>>> import numpy as np
>>> from numpy import linalg as LA
>>> np.set_printoptions(precision=2, suppress=True, linewidth=200, floatmode="fixed")
>>> W0 = np.array([[16, 2, 11], [2, 10, 11], [11, 11, 2]])
>>> # symmetric
>>> vec = np.array([1, 3, 3])
>>> rhs = W0 @ vec
>>> coef, lr = np.zeros(3), 1 / LA.norm(W0, 2) ** 2
>>> for i in range(30):
...     coef -= lr * W0.T @ (W0 @ coef - rhs)
...     if i % 5 == 0: print(i, round(LA.norm(W0 @ coef - rhs), 2))
... 
0 19.88
5 8.07
10 3.4
15 1.52
20 0.73
25 0.37
>>> print(coef)
[1.01 3.01 2.98]
>>> rng = np.random.default_rng(1)
>>> labels = rng.permutation(3)
>>> Y = W0[:, labels] * rng.choice([-1, 1], 3)
>>> print(Y)
[[-16  -2  11]
 [ -2 -10  11]
 [-11 -11   2]]
>>> left, _, VT = LA.svd(W0.T @ Y)
>>> print(np.round(LA.lstsq(W0, Y)[0], 2) + 0)
[[-1.00  0.00  0.00]
 [ 0.00 -1.00  0.00]
 [ 0.00  0.00  1.00]]
>>> print(np.round(left @ VT, 2) + 0)
[[-1.00  0.00  0.00]
 [ 0.00 -1.00  0.00]
 [ 0.00  0.00  1.00]]
>>> print(np.all(LA.eigvalsh(W0) > 0))
False
>>> print(round(LA.eigvalsh(W0).min(), 2))
-8.5
>>> print([round(float(LA.det(W0[:i, :i])), 2) + 0 for i in range(1, 4)])
[16.0, 156.0, -2350.0]
>>> vec = np.array([5, 5, 2])
>>> rhs = W0 @ vec
>>> print(rhs)
[112  82 114]
>>> print(LA.solve(W0, W0[:, 2]))
[0.00 0.00 1.00]
>>> print(LA.solve(W0, rhs))
[5.00 5.00 2.00]
>>> print(LA.solve(W0, rhs + W0[:, 1]))
[5.00 6.00 2.00]
>>> ang = np.radians(135)
>>> r_ = np.eye(3)
>>> r_[1, 1] = r_[0, 0] = np.cos(ang)
>>> r_[1, 0], r_[0, 1] = -np.sin(ang), np.sin(ang)
>>> print(r_)
[[-0.71  0.71  0.00]
 [-0.71 -0.71  0.00]
 [ 0.00  0.00  1.00]]
>>> Y = W0 @ r_.T
>>> print(np.allclose(W0 @ W0.T, Y @ Y.T))
True
>>> print(LA.svd(W0, compute_uv=False), LA.svd(Y, compute_uv=False))
[25.78 10.72  8.50] [25.78 10.72  8.50]
>>> m1 = np.load("m.npy")
>>> print(m1)
[[ 0.10  0.30  0.90  0.30]
 [ 0.30  0.90 -0.30 -0.10]
 [ 0.90 -0.30  0.10 -0.30]
 [ 0.30 -0.10 -0.30  0.90]]
>>> # orthonormal columns
>>> Y = m1 / LA.norm(m1, axis=1, keepdims=True)
>>> cov = Y @ Y.T
>>> print(cov.round(2) + 0)
[[1.00 0.00 0.00 0.00]
 [0.00 1.00 0.00 0.00]
 [0.00 0.00 1.00 0.00]
 [0.00 0.00 0.00 1.00]]
>>> print(cov[0].round(2) + 0)
[1.00 0.00 0.00 0.00]
>>> print(np.degrees(np.arccos(np.clip(cov[0, 3], -1, 1))))
90.0
>>> print((np.abs(cov) > 0.9).astype(int))
[[1 0 0 0]
 [0 1 0 0]
 [0 0 1 0]
 [0 0 0 1]]
>>> print((cov - 2 * np.eye(4)).round(6).argmax(axis=1))
[1 0 0 0]
>>> Y = np.array([[3, 1], [0, 4], [4, 4], [1, 4]])
>>> print(LA.matrix_rank(np.vstack([m1, Y.T])))
4
>>> print(LA.matrix_rank(m1 @ Y))
2
>>> print(Y.T @ m1.T)
[[ 4.20 -0.40  2.80  0.60]
 [ 6.10  2.30 -1.10  2.30]]
>>> print(np.einsum("ij->j", m1))
[1.60 0.80 0.40 0.80]
>>> print(np.einsum("ij,ij->i", m1, m1))
[1.00 1.00 1.00 1.00]
>>> hat = np.triu(np.array([[3, 1, 1, 2], [2, 0, 2, 2], [2, 3, 2, 3], [1, 3, 2, 2]]), 1) + np.eye(4)
>>> Y = hat @ m1 @ LA.inv(hat)
>>> print(hat @ m1 - m1 @ hat)
[[ 1.80  0.30 -1.50 -2.10]
 [ 2.40 -1.10 -2.50 -0.30]
 [ 0.90 -1.20 -1.20  1.20]
 [ 0.00 -0.30 -0.10  0.50]]
>>> print(np.round(np.poly(Y), 2) + 0)
[ 1.00 -2.00  0.00  2.00 -1.00]
>>> A = np.loadtxt("case13.csv", delimiter=",")
>>> print(A)
[[  2.41 -26.47  13.55]
 [  2.36 -25.19  15.35]
 [ 23.39 -33.02 -24.59]
 [  0.84 -25.53  14.80]
 [  2.25 -25.93  14.39]
 [ 21.81 -27.72 -23.47]
 [  1.08 -25.77  14.27]
 [ 21.53 -30.61 -25.17]
 [ 20.40 -30.32 -23.18]
 [ 21.47 -30.66 -23.22]
 [  0.79 -24.71  13.71]
 [ 23.01 -31.67 -23.83]
 [ 22.22 -30.07 -24.02]
 [  0.91 -25.71  11.70]
 [  1.05 -24.71  13.78]
 [ 21.61 -29.14 -24.89]
 [  2.25 -25.98  14.35]]
>>> dist = LA.norm(A[:, None] - A[None], axis=-1)
>>> print(np.unravel_index(dist.round(6).argmax(), dist.shape))
(np.int64(2), np.int64(3))
>>> print(dist.mean(axis=1).argmax())
2
>>> print(np.flatnonzero(dist[2] < dist.mean() / 2))
[ 2  5  7  8  9 11 12 15]
>>> print(LA.matrix_rank(dist ** 2))
5
>>> cov = np.cov(A, rowvar=False)
>>> print(np.argsort(-A.std(axis=0).round(6), kind="stable"))
[2 0 1]
>>> print(np.polyfit(A[:, 0], A[:, 2], 1))
[-1.85 16.75]
>>> print(round(np.corrcoef(A[:, 0], A[:, 2])[0, 1], 2))
-1.0
>>> print(LA.eigvalsh(cov)[::-1])
[499.92   1.38   0.52]
>>> print(np.argwhere(np.triu(np.abs(np.corrcoef(A.T)) > 0.8, 1)))
[[0 1]
 [0 2]
 [1 2]]
>>> print(cov)
[[ 110.62  -26.62 -205.15]
 [ -26.62    7.48   48.93]
 [-205.15   48.93  383.72]]
>>> data = np.load("run2.npy")
>>> print(data)
[[ 1.59  2.48 -4.04]
 [-4.76 -0.85  1.26]
 [-3.55 -2.81  2.13]
 [-2.38 -4.33 -0.79]
 [-4.15 -2.77 -0.29]
 [-1.64 -4.72  0.24]
 [-4.95 -0.30 -0.65]
 [-3.81 -2.83  1.56]
 [ 0.23  3.94  3.07]
 [ 4.00  2.61  1.47]
 [-1.28  3.95  2.78]
 [-3.97  2.90  0.89]
 [ 4.69  1.29  1.13]]
>>> ev, evecs = LA.eigh(W0)
>>> vec = np.array([7, 0, 4])
>>> print(np.abs(W0).sum(axis=1).max(), np.round(np.abs(ev).max(), 2))
29 25.78
>>> print((np.sign(evecs[:, -1].round(6)) == np.sign(evecs[0, -1].round(6))).astype(int))
[1 1 1]
>>> print(evecs * np.maximum(ev, 0) @ evecs.T)
[[16.95  3.29  8.66]
 [ 3.29 11.76  7.81]
 [ 8.66  7.81  7.80]]
>>> Y = data + rng.integers(-2, 3, (13, 1)) @ rng.integers(-2, 3, (1, 3))
>>> print(Y)
[[ 5.59  4.48 -0.04]
 [-6.76 -1.85 -0.74]
 [-5.55 -3.81  0.13]
 [ 1.62 -2.33  3.21]
 [-4.15 -2.77 -0.29]
 [-3.64 -5.72 -1.76]
 [-0.95  1.70  3.35]
 [-5.81 -3.83 -0.44]
 [ 0.23  3.94  3.07]
 [ 6.00  3.61  3.47]
 [-1.28  3.95  2.78]
 [-7.97  0.90 -3.11]
 [ 0.69 -0.71 -2.87]]
>>> print(LA.matrix_rank(Y - data, tol=1e-8))
1
>>> print(np.round(LA.svd(Y - data, compute_uv=False), 2) + 0)
[15.00  0.00  0.00]
>>> print(np.abs(Y - data).sum(axis=1))
[10.00  5.00  5.00 10.00  0.00  5.00 10.00  5.00  0.00  5.00  0.00 10.00 10.00]
>>> labels = data[:, 2] > np.median(data[:, 2])
>>> r0 = data[labels].mean(axis=0) - data[~labels].mean(axis=0)
>>> print(np.argsort(-np.abs(r0).round(6), kind="stable"))
[2 1 0]
>>> print(r0)
[0.02 1.45 2.55]
>>> print(labels.astype(int))
[0 1 1 0 0 0 0 1 1 1 1 0 0]
>>> print(round((((data - data.mean(axis=0)) @ r0 > 0) == labels).mean(), 2))
0.69
>>> Y = np.array([[1, 1], [1, -1]])
>>> arr = np.kron(Y, np.kron(Y, Y))[rng.permutation(8)][:3]
>>> print(arr)
[[ 1  1  1  1 -1 -1 -1 -1]
 [ 1 -1 -1  1  1 -1 -1  1]
 [ 1 -1  1 -1  1 -1  1 -1]]
>>> cov = arr.T @ arr
>>> print(cov)
[[ 3 -1  1  1  1 -3 -1 -1]
 [-1  3  1  1 -3  1 -1 -1]
 [ 1  1  3 -1 -1 -1  1 -3]
 [ 1  1 -1  3 -1 -1 -3  1]
 [ 1 -3 -1 -1  3 -1  1  1]
 [-3  1 -1 -1 -1  3  1  1]
 [-1 -1  1 -3  1  1  3 -1]
 [-1 -1 -3  1  1  1 -1  3]]
>>> print(LA.matrix_rank(cov))
3
>>> print(LA.svd(arr, compute_uv=False) ** 2)
[8.00 8.00 8.00]
>>> print(np.round(LA.eigvalsh(cov)[::-1], 2) + 0)
[8.00 8.00 8.00 0.00 0.00 0.00 0.00 0.00]
>>> Y = np.array([[0, 4, 0],
...     [1, -2, -2],
...     [5, -2, -4],
...     [4, 4, 2],
...     [1, -4, -1],
...     [-4, 4, 2],
...     [2, -5, -2],
...     [3, -3, 5]])
>>> print(np.einsum("ik,kj->ji", arr, Y))
[[  8   4   4]
 [ 12   6 -10]
 [ -8  12 -14]]
>>> print(LA.matrix_rank(np.vstack([arr, Y.T])))
6
>>> print(arr @ Y)
[[  8  12  -8]
 [  4   6  12]
 [  4 -10 -14]]
>>> print(np.einsum("ik,kj->ij", arr, Y))
[[  8  12  -8]
 [  4   6  12]
 [  4 -10 -14]]
>>> print(np.einsum("ij->j", arr))
[ 3 -1  1  1  1 -3 -1 -1]
>>> feats = np.load("arr.npy")
>>> print(feats)
[[-16.86  -5.21   1.05]
 [ 21.48 -14.10 -10.36]
 [ 20.47  -3.30  -0.82]
 [ 19.69 -10.25   0.59]
 [-18.77 -21.60   1.20]
 [-24.07  -6.35   1.90]
 [ 17.90  -6.89  -0.23]
 [-42.89  -9.65   1.42]
 [ 25.93   2.01  -0.45]
 [ -4.19   5.95  -0.70]
 [-14.29 -12.00  -0.84]
 [ -9.52  -3.71  -2.94]
 [ 29.53 -11.04  -4.90]
 [ -5.60  15.95   5.71]
 [ 11.59  12.02   3.71]
 [-10.50  20.84   1.87]
 [  5.65 -12.35   1.07]
 [ -7.46   2.28 -10.04]
 [  5.65  -5.68  -1.80]
 [-40.41   0.75   6.41]]
>>> Y = np.c_[feats[:, :1] @ np.array([[-2]]), np.array([-1, 1, 3, 0, -3, 3, 0, 1, 0, 3, 2, 3, 0, -1, -1, -1, 3, 1, 3, -3])]
>>> print(Y)
[[ 33.72  -1.00]
 [-42.96   1.00]
 [-40.94   3.00]
 [-39.38   0.00]
 [ 37.54  -3.00]
 [ 48.14   3.00]
 [-35.80   0.00]
 [ 85.78   1.00]
 [-51.86   0.00]
 [  8.38   3.00]
 [ 28.58   2.00]
 [ 19.04   3.00]
 [-59.06   0.00]
 [ 11.20  -1.00]
 [-23.18  -1.00]
 [ 21.00  -1.00]
 [-11.30   3.00]
 [ 14.92   1.00]
 [-11.30   3.00]
 [ 80.82  -3.00]]
>>> print(np.round(LA.lstsq(feats, Y[:, 0])[0], 2) + 0)
[-2.00  0.00  0.00]
>>> vec = np.array([9, 0])
>>> rhs = Y @ vec
>>> print(np.round(LA.solve(Y.T @ Y, Y.T @ rhs), 2) + 0)
[9.00 0.00]
>>> print(np.round(LA.lstsq(Y, rhs)[0], 2) + 0)
[9.00 0.00]
>>> print(np.round(LA.pinv(Y) @ Y, 2) + 0)
[[1.00 0.00]
 [0.00 1.00]]
>>> rhs = rhs + 0.05 * rng.normal(size=20)
>>> print(rhs)
[ 303.51 -386.64 -368.47 -354.46  337.85  433.26 -322.21  772.08 -466.69   75.28  257.13  171.35 -531.56  100.81 -208.61  189.11 -101.76  134.26 -101.60  727.41]
>>> coef, *_ = LA.lstsq(Y, rhs)
>>> print(round(float(LA.norm(rhs - Y @ coef)), 2))
0.24
>>> print([round(float(LA.norm(LA.solve(Y.T @ Y + lam * np.eye(2), Y.T @ rhs))), 2) for lam in (0, 1, 10, 100)])
[9.0, 9.0, 9.0, 8.97]
>>> print(coef.round())
[ 9.00 -0.00]
>>> K = np.load("mat.npy")
>>> print(K)
[[-2 -5  0  0]
 [-3 -1  0  0]
 [ 0  0 -2 -5]
 [ 0  0 -3 -1]]
>>> # splits into 2 blocks
>>> ev, evecs = LA.eig(K)
>>> print(np.sort(LA.eigvals(LA.inv(K))))
[-0.19 -0.19  0.42  0.42]
>>> print(np.sort(LA.eigvals(K.T)))
[-5.41 -5.41  2.41  2.41]
>>> left, sv, VT = LA.svd(K, full_matrices=False)
>>> print((sv > 1e-8).sum())
4
>>> cov = K.T @ K
>>> print(cov)
[[13 13  0  0]
 [13 26  0  0]
 [ 0  0 13 13]
 [ 0  0 13 26]]
>>> print(np.trace(cov), (K ** 2).sum())
78 78
>>> labels = rng.permutation(4)
>>> print(labels)
[0 1 2 3]
>>> Y = K[labels][:, labels]
>>> print(Y)
[[-2 -5  0  0]
 [-3 -1  0  0]
 [ 0  0 -2 -5]
 [ 0  0 -3 -1]]
>>> print(np.round(LA.det(Y), 2), np.round(LA.det(K[labels]), 2))
169.0 169.0
>>> print(np.diag(Y))
[-2 -1 -2 -1]
>>> J = np.array([[46, -48, 46], [-48, 166, 12], [46, 12, 83]])
>>> # symmetric, so the eigenvalues are real
>>> ev, evecs = LA.eigh(J)
>>> print(LA.eigvalsh(J @ J))
[    2.46 12191.76 33494.78]
>>> print(LA.eigvalsh(J + 3 * np.eye(3)))
[  4.57 113.42 186.02]
>>> print(np.round(evecs.T @ evecs, 2) + 0)
[[1.00 0.00 0.00]
 [0.00 1.00 0.00]
 [0.00 0.00 1.00]]
>>> print(np.unique(ev.round(6) + 0, return_counts=True)[1])
[1 1 1]
>>> print(np.round(evecs.T @ J @ evecs, 2) + 0)
[[  1.57   0.00   0.00]
 [  0.00 110.42   0.00]
 [  0.00   0.00 183.02]]
>>> print((ev > 1e-8).sum(), (ev < -1e-8).sum())
3 0
>>> left, sv, VT = LA.svd(J)
>>> print(np.argmax(sv[:-1] / (sv[1:] + 1e-6)) + 1)
2
>>> print(sv)
[183.02 110.42   1.57]
>>> Y = left[:, :2] @ np.diag(sv[:2]) @ VT[:2]
>>> print(round(float(np.abs(J - Y).max()), 2))
1.05
>>> print(round(LA.norm(J - Y) / LA.norm(J), 2))
0.01
>>> print(LA.matrix_rank(Y))
2
>>> print(Y)
[[ 44.95 -48.35  46.65]
 [-48.35 165.88  12.22]
 [ 46.65  12.22  82.60]]
>>> ev, evecs = LA.eigh(Y)
>>> print(np.abs(evecs[:, -1]))
[0.34 0.94 0.05]
>>> print(evecs @ np.diag(ev) @ evecs.T)
[[ 44.95 -48.35  46.65]
 [-48.35 165.88  12.22]
 [ 46.65  12.22  82.60]]
